% ipython --no-banner

In [1]: import numpy as np

In [2]: np.set_printoptions(precision=3, suppress=True, linewidth=120, legacy="1.25")

In [3]: tidy = lambda a: np.round(a, 3) + 0

In [4]: E = np.load("data.npy")

In [5]: E
Out[5]: 
array([[ 0, -4, -8, -4, -4,  9,  2,  3],
       [ 0,  0, -3,  4,  2, -1,  5,  3],
       [ 0,  0,  0, -5, -2,  3,  0, -8],
       [ 0,  0,  0,  0,  7,  5,  8, -9],
       [ 0,  0,  0,  0,  0,  9, -1, -3],
       [ 0,  0,  0,  0,  0,  0, -6, -7],
       [ 0,  0,  0,  0,  0,  0,  0,  7],
       [ 0,  0,  0,  0,  0,  0,  0,  0]])

In [6]: np.linalg.matrix_rank(E, rtol=0.1)
Out[6]: 6

In [7]: [round(float(x), 3) for x in np.linalg.svd(E, compute_uv=False)[:3]]
Out[7]: [18.436, 15.457, 13.003]

In [8]: (E + E.T) / 2
Out[8]: 
array([[ 0. , -2. , -4. , -2. , -2. ,  4.5,  1. ,  1.5],
       [-2. ,  0. , -1.5,  2. ,  1. , -0.5,  2.5,  1.5],
       [-4. , -1.5,  0. , -2.5, -1. ,  1.5,  0. , -4. ],
       [-2. ,  2. , -2.5,  0. ,  3.5,  2.5,  4. , -4.5],
       [-2. ,  1. , -1. ,  3.5,  0. ,  4.5, -0.5, -1.5],
       [ 4.5, -0.5,  1.5,  2.5,  4.5,  0. , -3. , -3.5],
       [ 1. ,  2.5,  0. ,  4. , -0.5, -3. ,  0. ,  3.5],
       [ 1.5,  1.5, -4. , -4.5, -1.5, -3.5,  3.5,  0. ]])

In [9]: E @ E
Out[9]: 
array([[   0,    0,   12,   24,  -20,  -76, -102,   51],
       [   0,    0,    0,   15,   34,   29,   36,   24],
       [   0,    0,    0,    0,  -35,  -43,  -56,   30],
       [   0,    0,    0,    0,    0,   63,  -37,    0],
       [   0,    0,    0,    0,    0,    0,  -54,  -70],
       [   0,    0,    0,    0,    0,    0,    0,  -42],
       [   0,    0,    0,    0,    0,    0,    0,    0],
       [   0,    0,    0,    0,    0,    0,    0,    0]])

In [10]: tidy(np.abs(np.linalg.eigvals(E)).max())
Out[10]: 0.0

In [11]: tidy(np.sort(np.abs(np.linalg.eigvals(E))))
Out[11]: array([0., 0., 0., 0., 0., 0., 0., 0.])

In [12]: np.trace(E)
Out[12]: 0

In [13]: np.allclose(E @ E.T, E.T @ E)
Out[13]: False

In [14]: np.linalg.matrix_power(E, 3)
Out[14]: 
array([[   0,    0,    0,  -60,  144,  -24,  668, -434],
       [   0,    0,    0,    0,  105,  381,  -88, -188],
       [   0,    0,    0,    0,    0, -315,  293,   14],
       [   0,    0,    0,    0,    0,    0, -378, -700],
       [   0,    0,    0,    0,    0,    0,    0, -378],
       [   0,    0,    0,    0,    0,    0,    0,    0],
       [   0,    0,    0,    0,    0,    0,    0,    0],
       [   0,    0,    0,    0,    0,    0,    0,    0]])
